In [1]: import numpy as np

In [2]: from numpy import linalg as LA

In [3]: np.set_printoptions(precision=1, suppress=True, linewidth=100)

In [4]: def rnd(a):
   ...:     return np.round(a, 1) + 0
   ...: 

In [5]: F = np.load("a.npy")

In [6]: print(F)
[[ -0.2   0.4  -4.3  -1.2  -1.5   3.2   3.8  -2.2  -0.6]
 [ -2.1   2.5 -14.3  -4.7  -4.   11.9  11.7  -7.8  -4.5]
 [ -2.5   1.9 -15.4  -4.9  -3.7  12.   12.5  -7.8  -4.3]
 [ -1.2   0.9  -8.7  -2.5  -2.1   6.5   7.   -4.3  -2.1]
 [  0.6   0.6  -1.8  -0.9  -0.7   2.    1.4  -1.4  -0.3]
 [ -0.8   0.9  -6.3  -2.3  -1.5   4.7   5.3  -3.5  -1.9]
 [ -3.1   2.1 -16.5  -5.7  -3.8  13.9  13.8  -9.1  -5. ]
 [  0.4  -0.3   0.3  -0.4  -0.5   0.3   0.    0.6  -0.3]
 [ -0.7   0.5  -3.9  -1.5  -1.3   3.6   2.9  -2.2  -1. ]
 [ -1.    1.9 -12.3  -3.8  -2.5   9.9  10.1  -6.8  -3.5]
 [ -0.8   1.   -6.3  -1.4  -1.4   5.2   5.4  -3.8  -2.1]
 [ -1.2   1.7 -11.3  -3.5  -2.8   8.4   9.2  -5.6  -3. ]
 [  0.    0.7  -2.1  -0.6  -0.2   1.4   1.8  -0.9  -0.7]
 [ -2.5   2.8 -19.2  -6.2  -4.7  15.6  15.1  -9.7  -5.3]
 [  0.    1.   -3.9  -1.3  -1.1   3.5   3.4  -2.1  -1.4]
 [  0.7  -0.3   0.    0.    0.   -0.5   0.5   0.1   0.1]
 [ -1.5   1.3 -12.9  -4.8  -3.1  10.   10.4  -6.7  -4.3]
 [ -0.6   0.6  -4.4  -1.4  -0.8   3.3   3.4  -2.8  -1.4]
 [ -2.9   2.8 -18.6  -6.   -4.2  15.4  15.  -10.2  -4.9]
 [ -1.    1.4 -10.3  -3.3  -2.6   8.1   8.4  -5.6  -3.3]
 [ -2.6   2.6 -18.7  -6.3  -4.3  15.6  15.8  -9.8  -5.8]
 [ -0.7   1.2  -8.1  -2.8  -1.7   6.9   6.5  -4.1  -2.5]
 [  0.1  -0.1   0.1   0.7  -0.4  -0.4  -0.2   0.    0.8]
 [ -0.4   0.4  -2.4  -0.4  -0.7   1.7   2.1  -1.4  -0.2]
 [  0.1  -0.3   0.1   0.   -0.1   0.3   0.    0.    0.1]
 [ -2.8   2.7 -18.7  -6.5  -4.2  15.1  15.3  -9.9  -5.5]
 [ -0.5   0.2  -2.6  -0.9  -0.5   1.4   1.7  -0.8  -1. ]
 [ -2.8   2.7 -19.3  -6.1  -4.3  14.9  15.6  -9.8  -5.4]
 [ -1.3   1.7 -10.4  -3.8  -2.9   8.6   8.9  -5.4  -3.1]
 [ -2.    1.7 -12.9  -4.7  -2.9  10.1  10.4  -6.3  -3.5]
 [ -3.3   2.4 -19.   -6.1  -4.9  15.   15.8  -9.6  -5.5]
 [ -0.5   0.7  -4.2  -1.1  -1.5   3.1   3.3  -1.9  -1. ]
 [ -0.4   0.9  -4.4  -1.   -1.1   3.3   3.3  -2.3  -1.2]
 [ -1.8   1.7 -14.3  -5.   -3.5  12.2  11.9  -8.   -3.9]
 [ -0.3   0.4  -1.9  -0.5  -0.8   1.2   1.8  -1.   -0.6]
 [ -2.2   1.5 -12.1  -4.3  -3.2   9.9  10.1  -6.3  -3.6]
 [ -0.7   1.6  -8.1  -3.1  -1.7   6.6   7.   -4.2  -2.1]
 [ -2.2   2.4 -19.5  -6.5  -4.7  15.4  15.1  -9.6  -5.6]
 [ -1.5   1.7 -10.7  -3.7  -2.8   8.6   8.8  -5.3  -2.8]
 [ -0.4   0.8  -0.2   0.1  -0.1  -0.4   0.3  -0.2  -0.1]
 [ -0.7   0.7  -1.8  -0.4   0.    1.7   1.4  -1.4  -0.5]
 [ -2.8   2.8 -19.4  -6.2  -4.5  15.2  15.2  -9.2  -5.5]
 [ -2.8   2.7 -18.7  -6.1  -4.5  15.4  15.8  -9.8  -5.2]
 [ -2.1   2.4 -14.4  -4.9  -3.6  11.5  11.9  -7.6  -3.8]
 [ -2.    1.8 -12.6  -4.2  -2.5  10.4  10.2  -6.   -4.1]
 [ -2.3   2.2 -15.2  -4.7  -3.1  11.4  12.1  -7.8  -4.1]
 [ -0.3   0.3   0.2   0.1  -0.1   0.4  -0.6  -0.4   0.1]
 [ -2.3   2.  -14.8  -5.1  -3.8  12.1  11.4  -7.7  -4.3]
 [ -0.4   0.5  -0.3  -0.2  -0.1  -0.2  -0.3  -0.2  -0.3]
 [ -2.3   2.4 -16.8  -5.8  -3.9  14.4  13.5  -8.9  -4.4]
 [ -1.1   1.3 -10.3  -3.6  -2.5   8.5   8.3  -5.5  -3.3]]

In [7]: rnd(F.mean(axis=0))
Out[7]: array([-1.3,  1.4, -9.5, -3.1, -2.3,  7.6,  7.7, -4.9, -2.7])

In [8]: rnd(LA.svd(F, compute_uv=False))
Out[8]: array([140.5,   2.6,   2.5,   2.5,   2.1,   1.8,   1.6,   1.5,   1.4])

In [9]: np.count_nonzero(F)
Out[9]: np.int64(448)

In [10]: rnd(F.sum(axis=1))
Out[10]: 
array([ -2.6, -11.3, -12.2,  -6.5,  -0.5,  -5.4, -13.4,   0.1,  -3.6,  -8. ,  -4.2,  -8.1,  -0.6,
       -14.1,  -1.9,   0.6, -11.6,  -4.1, -13.6,  -8.2, -13.5,  -5.3,   0.6,  -1.3,   0.2, -14.5,
        -3. , -14.5,  -7.7, -10.1, -15.2,  -3.1,  -2.9, -10.7,  -1.7, -10.2,  -4.7, -15.2,  -7.7,
        -0.2,  -1. , -14.4, -13.2, -10.6,  -9. , -11.5,  -0.3, -12.5,  -1.5, -11.8,  -8.2])
